% python3 -q
>>> import numpy as np
>>> np.set_printoptions(precision=1, suppress=True, linewidth=200)
>>> def tidy(a):
...     return np.round(a, 1) + 0
... 
>>> K = np.array([[247, 165, 126], [165, 155, 105], [126, 105, 170]])
>>> print(K)
[[247 165 126]
 [165 155 105]
 [126 105 170]]
>>> w, vecs = np.linalg.eigh(K)
>>> x0 = np.array([2, 0, -3])
>>> print(tidy(vecs * np.sqrt(w) @ vecs.T))
[[13.8  6.3  4. ]
 [ 6.3 10.1  3.6]
 [ 4.   3.6 11.9]]
>>> tidy(x0 @ K @ x0 / (x0 @ x0)), tidy(w[0]), tidy(w[-1])
(np.float64(77.4), np.float64(28.8), np.float64(463.7))
>>> (np.sign(vecs[:, -1].round(6)) == np.sign(vecs[0, -1].round(6))).astype(int)
array([1, 1, 1])
>>> x0 @ K @ x0
np.int64(1006)
>>> r0 = np.array([-1, -2, -4])
>>> out = K + np.outer(r0, np.eye(3)[2])
>>> np.linalg.matrix_rank(np.linalg.inv(out) - np.linalg.inv(K), tol=1e-8)
np.int64(1)
>>> rng = np.random.default_rng(420)
>>> theta = rng.uniform(0, 2 * np.pi, 33)
>>> q, _ = np.linalg.qr(np.array([[-1.4, 0.0], [-1.2, -0.3], [1.1, 0.4], [0.8, 0.1], [-1.5, 0.1]]))
>>> W0 = 5 * np.c_[np.cos(theta), np.sin(theta)] @ q.T
>>> tidy(W0)
array([[-1.9,  1.6, -2.9,  0. , -3.2],
       [-2.9, -1.4,  0.8,  1.3, -3.5],
       [-2.7, -2. ,  1.8,  1.4, -2.9],
       [ 3. ,  0.8,  0. , -1.1,  3.8],
       [ 0.4,  3. , -3.8, -1.1, -0.5],
       [-1.6,  2. , -3.3, -0.2, -2.8],
       [-2.4, -2.4,  2.4,  1.5, -2.4],
       [ 2.6,  2.2, -2. , -1.5,  2.8],
       [ 0.9,  3. , -3.7, -1.3,  0.2],
       [-1.3, -3. ,  3.5,  1.4, -0.8],
       [ 2.8, -0.3,  1.4, -0.7,  3.9],
       [-3. , -0.5, -0.4,  1. , -3.8],
       [ 1.2, -2.3,  3.5,  0.4,  2.4],
       [-0.9,  2.5, -3.7, -0.6, -2.1],
       [ 0.6, -2.6,  3.8,  0.7,  1.7],
       [ 2.9,  1.3, -0.7, -1.3,  3.6],
       [-2.9, -1.4,  0.9,  1.3, -3.5],
       [ 1.4,  2.9, -3.4, -1.4,  0.9],
       [-1.2, -3. ,  3.6,  1.3, -0.6],
       [-1.9,  1.7, -2.9,  0. , -3.1],
       [-2.7, -2. ,  1.8,  1.4, -2.9],
       [ 3. ,  0.9, -0.1, -1.1,  3.8],
       [ 1.7,  2.8, -3.2, -1.4,  1.4],
       [-2. , -2.7,  2.9,  1.5, -1.8],
       [-2.9, -0.2, -0.8,  0.9, -3.9],
       [-1.7, -2.8,  3.2,  1.4, -1.4],
       [ 1.3, -2.2,  3.4,  0.4,  2.5],
       [ 2.5, -0.9,  2. , -0.4,  3.7],
       [-1.8,  1.8, -3.1, -0.1, -3. ],
       [ 2.3, -1.2,  2.4, -0.3,  3.5],
       [-2.1, -2.6,  2.7,  1.5, -2. ],
       [-2.3, -2.5,  2.5,  1.5, -2.3],
       [-0.1,  2.9, -3.8, -0.9, -1.1]])
>>> w, vecs = np.linalg.eig(K)
>>> tidy(K @ vecs[:, 0] - w[0] * vecs[:, 0])
array([0., 0., 0.])
>>> print(tidy(np.sort(np.linalg.eigvals(K.T))))
[ 28.8  79.4 463.7]
>>> idx = W0[:, 3] > np.median(W0[:, 3])
>>> r0 = W0[idx].mean(axis=0) - W0[~idx].mean(axis=0)
>>> idx.astype(int)
array([0, 1, 1, 0, 0, 0, 1, 0, 0, 1, 0, 1, 1, 0, 1, 0, 1, 0, 1, 0, 1, 0, 0, 1, 1, 1, 1, 0, 0, 0, 1, 1, 0])
>>> J = np.load("case16.npy")
>>> tidy(J)
array([[ 0. ,  0.2,  1. ,  2. ],
       [ 0.1,  0.1,  1.1,  2.1],
       [ 0.1,  0. ,  1.1,  2. ],
       [-0.1, -0.1,  1. ,  1.9],
       [ 0.2,  0. ,  0.8,  1.9],
       [ 0. ,  0. ,  1. ,  2.1],
       [ 2. ,  0.2,  0.9,  1. ],
       [ 2.1, -0.1,  1. ,  0.9],
       [ 2. ,  0.1,  0.9,  1. ],
       [ 2.1,  0.1,  1. ,  1. ],
       [ 1.9,  0. ,  0.9,  0.9],
       [ 1.9,  0.1,  1. ,  1. ],
       [ 2.1,  2. ,  0. ,  1.2],
       [ 2. ,  1.9,  0. ,  1.1],
       [ 2.1,  2. , -0.1,  0.9],
       [ 2.1,  1.9,  0.1,  1. ],
       [ 1.9,  2. ,  0. ,  0.8],
       [ 2. ,  2. , -0.1,  0.8]])
>>> U, sv, VT = np.linalg.svd(J)
>>> np.argmax(sv[:-1] / (sv[1:] + 1e-6)) + 1
np.int64(3)
>>> out = U[:, :3] @ np.diag(sv[:3]) @ VT[:3]
>>> tidy(np.linalg.norm(J - out, 2)), tidy(sv[3])
(np.float64(0.3), np.float64(0.3))
>>> np.linalg.matrix_rank(out)
np.int64(3)
>>> tidy(np.abs(J - out).max())
np.float64(0.1)
